$ ipython --no-banner

In [1]: import numpy as np

In [2]: from numpy import linalg as LA

In [3]: np.set_printoptions(suppress=True, linewidth=160)

In [4]: E = np.load("layer0.npy")

In [5]: print(E.round(4))
[[0.4091 0.1364 0.1364 0.4091 0.1364 0.1364]
 [0.1364 0.0455 0.0455 0.1364 0.0455 0.0455]
 [0.1364 0.0455 0.0455 0.1364 0.0455 0.0455]
 [0.4091 0.1364 0.1364 0.4091 0.1364 0.1364]
 [0.1364 0.0455 0.0455 0.1364 0.0455 0.0455]
 [0.1364 0.0455 0.0455 0.1364 0.0455 0.0455]]

In [6]: [round(float(x), 4) for x in LA.svd(E, compute_uv=False)[:3]]
Out[6]: [1.0, 0.0, 0.0]

In [7]: round(LA.norm(E, 2) / LA.norm(E), 4)
Out[7]: np.float64(1.0)

In [8]: np.argsort(-LA.norm(E, axis=0).round(6), kind="stable")[:3]
Out[8]: array([0, 3, 1])

In [9]: U, sv, Vt = LA.svd(E)

In [10]: V = Vt[:(sv > 1e-8).sum()]

In [11]: rng = np.random.default_rng(81851)

In [12]: x = E[5] + 5 * E[2] + rng.integers(2) * np.eye(6)[0]

In [13]: x.round(4)
Out[13]: array([1.8182, 0.2727, 0.2727, 0.8182, 0.2727, 0.2727])

In [14]: np.round(V.T @ V, 4)
Out[14]: 
array([[0.4091, 0.1364, 0.1364, 0.4091, 0.1364, 0.1364],
       [0.1364, 0.0455, 0.0455, 0.1364, 0.0455, 0.0455],
       [0.1364, 0.0455, 0.0455, 0.1364, 0.0455, 0.0455],
       [0.4091, 0.1364, 0.1364, 0.4091, 0.1364, 0.1364],
       [0.1364, 0.0455, 0.0455, 0.1364, 0.0455, 0.0455],
       [0.1364, 0.0455, 0.0455, 0.1364, 0.0455, 0.0455]])

In [15]: np.round(LA.norm(x - V.T @ V @ x), 4)
Out[15]: np.float64(0.7687)

In [16]: print(np.round(np.diag(V.T @ V), 4))
[0.4091 0.0455 0.0455 0.4091 0.0455 0.0455]

In [17]: mat = np.load("sample17.npy")

In [18]: mat
Out[18]: 
array([[0, 5, 1, 3, 5, 3, 3],
       [5, 0, 5, 1, 3, 5, 3],
       [1, 5, 0, 5, 1, 3, 5],
       [3, 1, 5, 0, 5, 1, 3],
       [5, 3, 1, 5, 0, 5, 1],
       [3, 5, 3, 1, 5, 0, 5],
       [3, 3, 5, 3, 1, 5, 0]])

In [19]: [round(float(LA.det(mat[:i, :i])), 2) + 0 for i in range(1, 8)]
Out[19]: [0.0, -25.0, 50.0, 21.0, -92.0, -1965.0, 28322.0]

In [20]: print(np.trace(mat))
0

In [21]: mat @ mat
Out[21]: 
array([[78, 47, 69, 47, 49, 71, 49],
       [47, 94, 43, 69, 63, 61, 71],
       [69, 43, 86, 31, 65, 63, 49],
       [47, 69, 31, 70, 31, 69, 47],
       [49, 63, 65, 31, 86, 43, 69],
       [71, 61, 63, 69, 43, 94, 47],
       [49, 71, 49, 47, 69, 47, 78]])

In [22]: print(np.allclose(mat @ mat.T, mat.T @ mat))
True

In [23]: print(np.allclose(mat, mat.T))
True

In [24]: LA.matrix_power(mat, 2)
Out[24]: 
array([[78, 47, 69, 47, 49, 71, 49],
       [47, 94, 43, 69, 63, 61, 71],
       [69, 43, 86, 31, 65, 63, 49],
       [47, 69, 31, 70, 31, 69, 47],
       [49, 63, 65, 31, 86, 43, 69],
       [71, 61, 63, 69, 43, 94, 47],
       [49, 71, 49, 47, 69, 47, 78]])

In [25]: (mat + mat.T) / 2
Out[25]: 
array([[0., 5., 1., 3., 5., 3., 3.],
       [5., 0., 5., 1., 3., 5., 3.],
       [1., 5., 0., 5., 1., 3., 5.],
       [3., 1., 5., 0., 5., 1., 3.],
       [5., 3., 1., 5., 0., 5., 1.],
       [3., 5., 3., 1., 5., 0., 5.],
       [3., 3., 5., 3., 1., 5., 0.]])

In [26]: np.round(np.sort(np.abs(LA.eigvals(mat))), 4)
Out[26]: array([ 0.8987,  2.1424,  2.7134,  3.6753,  8.429 ,  8.5917, 20.3683])

In [27]: m1 = np.load("case14.npy")

In [28]: print(m1)
[[ 5  0  0  0  0  0]
 [ 7  7  0  0  0  0]
 [-7 -4  3  0  0  0]
 [ 9  5 -3 -4  0  0]
 [-1  0  2  4  3  0]
 [-4  0 -7  1 -5  0]]

In [29]: rank = LA.matrix_rank(m1)

In [30]: rank
Out[30]: np.int64(5)

In [31]: N = LA.svd(m1)[2][rank:].T

In [32]: N @ N.T
Out[32]: 
array([[0., 0., 0., 0., 0., 0.],
       [0., 0., 0., 0., 0., 0.],
       [0., 0., 0., 0., 0., 0.],
       [0., 0., 0., 0., 0., 0.],
       [0., 0., 0., 0., 0., 0.],
       [0., 0., 0., 0., 0., 1.]])

In [33]: print(m1 @ N)
[[0.]
 [0.]
 [0.]
 [0.]
 [0.]
 [0.]]

In [34]: print(np.allclose(m1 @ N, 0))
True

In [35]: print(N.shape)
(6, 1)

In [36]: LA.matrix_rank(m1.T @ m1), LA.matrix_rank(m1 @ m1.T)
Out[36]: (np.int64(5), np.int64(5))

In [37]: LA.matrix_rank(m1 - m1[0, 0] * np.eye(6))
Out[37]: np.int64(5)

In [38]: print([int(LA.matrix_rank(LA.matrix_power(m1, p))) for p in range(1, 7)])
[5, 5, 5, 5, 5, 5]

In [39]: m1 @ m1
Out[39]: 
array([[ 25,   0,   0,   0,   0,   0],
       [ 84,  49,   0,   0,   0,   0],
       [-84, -40,   9,   0,   0,   0],
       [ 65,  27,   3,  16,   0,   0],
       [ 14,  12,   0,  -4,   9,   0],
       [ 43,  33, -34, -24, -15,   0]])

In [40]: U, sv, Vt = LA.svd(m1)

In [41]: sv.round(4)
Out[41]: array([17.5429,  9.9659,  5.2492,  3.3163,  1.8368,  0.    ])

In [42]: np.argmax(sv[:-1] / (sv[1:] + 1e-6)) + 1
Out[42]: np.int64(5)

In [43]: out = U[:, :5] @ np.diag(sv[:5]) @ Vt[:5]

In [44]: print(round(LA.norm(m1 - out, 2), 4), sv[5])
0.0 0.0

In [45]: print(round(np.abs(m1 - out).max(), 4))
0.0

In [46]: LA.matrix_rank(out)
Out[46]: np.int64(5)

In [47]: LA.matrix_rank(m1, rtol=0.05)
Out[47]: np.int64(5)
